$ python -q
>>> import numpy as np
>>> np.set_printoptions(precision=1, suppress=True, linewidth=160, floatmode="fixed")
>>> data = np.load("sample4.npy")
>>> print(data.round(1) + 0)
[[-1.6 -3.0  1.5 -0.5 -1.1 -0.7]
 [ 1.1 -1.1  0.0  1.3  2.3 -2.5]
 [-0.4 -0.9 -3.2 -2.1  0.3 -0.6]
 [ 0.0  1.4  1.8 -2.9  0.8 -1.4]
 [ 1.4  0.5 -0.4  0.3 -3.0 -2.2]
 [ 3.2 -1.5  0.5 -1.1 -0.1  1.4]]
>>> print(np.allclose(data @ data.T, data.T @ data))
True
>>> data.inv()
Traceback (most recent call last):
  File "<python-input-5>", line 1, in <module>
    data.inv()
    ^^^^^^^^
AttributeError: 'numpy.ndarray' object has no attribute 'inv'
>>> print(np.round((data + data.T) / 2, 1) + 0)
[[-1.6 -1.0  0.6 -0.3  0.2  1.2]
 [-1.0 -1.1 -0.5  1.4  1.4 -2.0]
 [ 0.6 -0.5 -3.2 -0.1  0.0  0.0]
 [-0.3  1.4 -0.1 -2.9  0.5 -1.3]
 [ 0.2  1.4  0.0  0.5 -3.0 -1.1]
 [ 1.2 -2.0  0.0 -1.3 -1.1  1.4]]
>>> assert data == data.T
Traceback (most recent call last):
  File "<python-input-7>", line 1, in <module>
    assert data == data.T
           ^^^^^^^^^^^^^^
ValueError: The truth value of an array with more than one element is ambiguous. Use a.any() or a.all()
>>> vec = np.array([-1, 0, -1, -1, 0, 1])
>>> y = data @ vec
>>> c, lr = np.zeros(6), 1 / np.linalg.norm(data, 2) ** 2
>>> for i in range(60):
...     c -= lr * data.T @ (data @ c - y)
...     if i % 10 == 0: print(i, round(np.linalg.norm(data @ c - y), 1))
... 
0 0.0
10 0.0
20 0.0
30 0.0
40 0.0
50 0.0
>>> print(c.round(1) + 0)
[-1.0  0.0 -1.0 -1.0  0.0  1.0]
>>> print(round(np.linalg.cond(data), 1))
1.0
>>> vec = np.array([2, -1, -1, -1, 0, 1])
>>> y = data @ vec
>>> print(y)
[-1.9 -0.5  4.9 -1.8  0.1  9.9]
>>> print(np.round(np.linalg.solve(data.T, data[1]), 1) + 0)
[0.0 1.0 0.0 0.0 0.0 0.0]
>>> print(np.round(np.linalg.solve(data, 5 * y), 1) + 0)
[10.0 -5.0 -5.0 -5.0  0.0  5.0]
>>> print(np.round(np.linalg.solve(data, y + data[:, 0]), 1) + 0)
[ 3.0 -1.0 -1.0 -1.0  0.0  1.0]
>>> print(np.round(np.linalg.solve(data, data[:, 5]), 1) + 0)
[0.0 0.0 0.0 0.0 0.0 1.0]
>>> arr = np.load("dump.npy")
>>> print(arr)
[[17  5  4  4]
 [ 5 11 -5 -9]
 [ 4 -5  5  7]
 [ 4 -9  7 17]]
>>> evals, evecs = np.linalg.eigvalsh(arr)
Traceback (most recent call last):
  File "<python-input-23>", line 1, in <module>
    evals, evecs = np.linalg.eigvalsh(arr)
    ^^^^^^^^^^^^
ValueError: too many values to unpack (expected 2)
>>> evals, evecs = np.linalg.eigh(arr)
>>> print(round(evals.sum(), 1), np.trace(arr))
50.0 50
>>> print(np.abs(evecs[:, -1]).round(6).argmax())
3
>>> print(np.abs(evecs[:, -1]))
[0.2 0.5 0.4 0.8]
>>> print(np.round(evecs.T @ arr @ evecs, 1) + 0)
[[ 0.0  0.0  0.0  0.0]
 [ 0.0  2.8  0.0  0.0]
 [ 0.0  0.0 19.9  0.0]
 [ 0.0  0.0  0.0 27.3]]
>>> print(np.linalg.eigvalsh(arr + -3 * np.eye(4)))
[-3.0 -0.2 16.9 24.3]
>>> print(np.unique(evals.round(6) + 0, return_counts=True)[1])
[1 1 1 1]
>>> print(evals.round(1) + 0)
[ 0.0  2.8 19.9 27.3]
